$ ipython --no-banner

In [1]: import numpy as np

In [2]: np.set_printoptions(suppress=True, linewidth=120)

In [3]: E = np.loadtxt("block7.csv", delimiter=",")

In [4]: E
Out[4]: 
array([[ 1.2, -0.2,  0.3],
       [-0.2,  1.9,  0.1],
       [ 0.3,  0.1,  1.9]])

In [5]: round(float(np.linalg.det(E)), 1)
Out[5]: 4.1

In [6]: np.round(np.sort(np.abs(np.linalg.eigvals(E))), 1)
Out[6]: array([1. , 1.9, 2. ])

In [7]: (E - E.T) / 2
Out[7]: 
array([[0., 0., 0.],
       [0., 0., 0.],
       [0., 0., 0.]])

In [8]: np.round(np.linalg.matrix_power(E, 2), 1)
Out[8]: 
array([[ 1.6, -0.6,  0.9],
       [-0.6,  3.7,  0.3],
       [ 0.9,  0.3,  3.7]])

In [9]: np.round(E @ E, 1)
Out[9]: 
array([[ 1.6, -0.6,  0.9],
       [-0.6,  3.7,  0.3],
       [ 0.9,  0.3,  3.7]])

In [10]: ang = np.radians(30)

In [11]: r_ = np.eye(3)

In [12]: r_[2, 2] = r_[0, 0] = np.cos(ang)

In [13]: r_[2, 0], r_[0, 2] = -np.sin(ang), np.sin(ang)

In [14]: r_.round(1)
Out[14]: 
array([[ 0.9,  0. ,  0.5],
       [ 0. ,  1. ,  0. ],
       [-0.5,  0. ,  0.9]])

In [15]: other = E @ r_.T

In [16]: other.round(1)
Out[16]: 
array([[ 1.2, -0.2, -0.3],
       [-0.1,  1.9,  0.2],
       [ 1.2,  0.1,  1.5]])

In [17]: np.allclose(E @ E.T, other @ other.T)
Out[17]: True

In [18]: w, V = np.linalg.eigh(E)

In [19]: x0 = np.array([1, -3, -2])

In [20]: np.round(np.linalg.eigvalsh(E[1:, 1:]), 1)
Out[20]: array([1.8, 2. ])

In [21]: np.abs(E).sum(axis=1).max(), np.round(np.abs(w).max(), 1)
Out[21]: (np.float64(2.3), np.float64(2.0))

In [22]: other = E / np.sqrt((E ** 2).mean(axis=1, keepdims=True))

In [23]: np.round(np.linalg.norm(other, axis=1), 1)
Out[23]: array([1.7, 1.7, 1.7])

In [24]: np.linalg.matrix_rank(other) == np.linalg.matrix_rank(E)
Out[24]: np.True_

In [25]: W0 = np.diag(np.array([0, -2, 0])) + 2 * np.eye(3, k=1) + 2 * np.eye(3, k=-1)

In [26]: W0
Out[26]: 
array([[ 0.,  2.,  0.],
       [ 2., -2.,  2.],
       [ 0.,  2.,  0.]])

In [27]: t3 = np.stack([W0, 2 * W0, W0[::-1]])

In [28]: np.round(np.linalg.norm(t3, axis=(1, 2)), 1)
Out[28]: array([4.5, 8.9, 4.5])

In [29]: t3.shape
Out[29]: (3, 3, 3)

In [30]: np.linalg.matrix_rank(t3.reshape(3, -1))
Out[30]: np.int64(1)
